>>> import numpy as np
>>> import numpy.linalg as la
>>> np.set_printoptions(suppress=True, linewidth=200)
>>> A = np.load("m.npy")
>>> A
array([[1.0009, 0.0296, 0.0069],
       [0.0296, 1.9471, 0.222 ],
       [0.0069, 0.222 , 1.052 ]])
>>> # equal to its transpose
>>> np.round(A @ A, 4)
array([[1.0027, 0.0888, 0.0207],
       [0.0888, 3.8414, 0.666 ],
       [0.0207, 0.666 , 1.156 ]])
>>> (A + A.T) / 2
array([[1.0009, 0.0296, 0.0069],
       [0.0296, 1.9471, 0.222 ],
       [0.0069, 0.222 , 1.052 ]])
>>> round(float(np.abs(la.eigvals(A)).max()), 4)
2.0001
>>> np.round(np.sort(np.abs(la.eigvals(A))), 4)
array([0.9999, 1.    , 2.0001])
>>> Lm = la.cholesky(A)
>>> np.round(Lm @ Lm.T, 4)
array([[1.0009, 0.0296, 0.0069],
       [0.0296, 1.9471, 0.222 ],
       [0.0069, 0.222 , 1.052 ]])
>>> Lm.round(4)
array([[1.0004, 0.    , 0.    ],
       [0.0296, 1.3951, 0.    ],
       [0.0069, 0.159 , 1.0133]])
>>> np.round(Lm @ Lm, 4)
array([[1.0009, 0.    , 0.    ],
       [0.0709, 1.9462, 0.    ],
       [0.0186, 0.3829, 1.0267]])
>>> np.round(np.sort(la.eigvals(Lm)), 4)
array([1.0004, 1.0133, 1.3951])
>>> round(np.prod(np.diag(Lm)), 4), round(la.det(Lm), 4)
(np.float64(1.4142), np.float64(1.4142))
>>> vals, evecs = la.eigh(A)
>>> vec = np.array([0, 0, 1])
>>> np.round(evecs * np.abs(vals) @ evecs.T, 4)
array([[1.0009, 0.0296, 0.0069],
       [0.0296, 1.9471, 0.222 ],
       [0.0069, 0.222 , 1.052 ]])
>>> np.round(la.eigvalsh(A[1:, 1:]), 4)
array([1.    , 1.9991])
>>> np.round(evecs * np.maximum(vals, 0) @ evecs.T, 4)
array([[1.0009, 0.0296, 0.0069],
       [0.0296, 1.9471, 0.222 ],
       [0.0069, 0.222 , 1.052 ]])
>>> vec @ A @ vec
np.float64(1.052)
>>> np.round(evecs * np.sqrt(vals) @ evecs.T, 4)
array([[1.0004, 0.0123, 0.0029],
       [0.0123, 1.3923, 0.092 ],
       [0.0029, 0.092 , 1.0215]])
>>> vals, evecs = la.eigh(A)
>>> np.round(evecs.T @ A @ evecs, 4) + 0
array([[0.9999, 0.    , 0.    ],
       [0.    , 1.    , 0.    ],
       [0.    , 0.    , 2.0001]])
>>> np.round(la.eigvalsh(A @ A), 4)
array([0.9999, 1.    , 4.0002])
>>> (vals > 1e-8).sum(), (vals < -1e-8).sum()
(np.int64(3), np.int64(0))
>>> np.round(evecs.T @ evecs, 4) + 0
array([[1., 0., 0.],
       [0., 1., 0.],
       [0., 0., 1.]])
>>> np.unique(vals.round(6) + 0, return_counts=True)[1]
array([1, 1, 1])
>>> M = np.load("run7.npy")
>>> M
array([[0, 0, 0, 0, 0, 0],
       [1, 0, 1, 0, 1, 0],
       [3, 3, 3, 3, 3, 3],
       [0, 0, 0, 0, 0, 0],
       [1, 0, 1, 0, 1, 0],
       [3, 3, 3, 3, 3, 3]])
>>> # rows 0 and 3 are equal
>>> np.argsort(-la.norm(M, axis=0).round(6), kind="stable")[:3]
array([0, 2, 4])
>>> rk = la.matrix_rank(M)
>>> rk
np.int64(2)
>>> null = la.svd(M)[2][rk:].T
>>> [int(la.matrix_rank(np.delete(M, i, axis=0))) for i in range(6)]
[2, 2, 2, 2, 2, 2]
>>> np.round(null @ null.T, 4) + 0
array([[ 0.6667,  0.    , -0.3333,  0.    , -0.3333,  0.    ],
       [ 0.    ,  0.6667,  0.    , -0.3333,  0.    , -0.3333],
       [-0.3333,  0.    ,  0.6667,  0.    , -0.3333,  0.    ],
       [ 0.    , -0.3333,  0.    ,  0.6667,  0.    , -0.3333],
       [-0.3333,  0.    , -0.3333,  0.    ,  0.6667,  0.    ],
       [ 0.    , -0.3333,  0.    , -0.3333,  0.    ,  0.6667]])
>>> np.abs(M).max()
np.int64(3)
>>> np.diff(M, axis=0)
array([[ 1,  0,  1,  0,  1,  0],
       [ 2,  3,  2,  3,  2,  3],
       [-3, -3, -3, -3, -3, -3],
       [ 1,  0,  1,  0,  1,  0],
       [ 2,  3,  2,  3,  2,  3]])
>>> np.unravel_index(np.abs(M).argmax(), M.shape)
(np.int64(2), np.int64(0))
>>> np.round(M.mean(axis=0), 4)
array([1.3333, 1.    , 1.3333, 1.    , 1.3333, 1.    ])
>>> M.shape
(6, 6)
>>> round(float(la.norm(M)), 4)
10.6771
>>> M - M[0]
array([[0, 0, 0, 0, 0, 0],
       [1, 0, 1, 0, 1, 0],
       [3, 3, 3, 3, 3, 3],
       [0, 0, 0, 0, 0, 0],
       [1, 0, 1, 0, 1, 0],
       [3, 3, 3, 3, 3, 3]])
>>> la.matrix_rank(M)
np.int64(2)
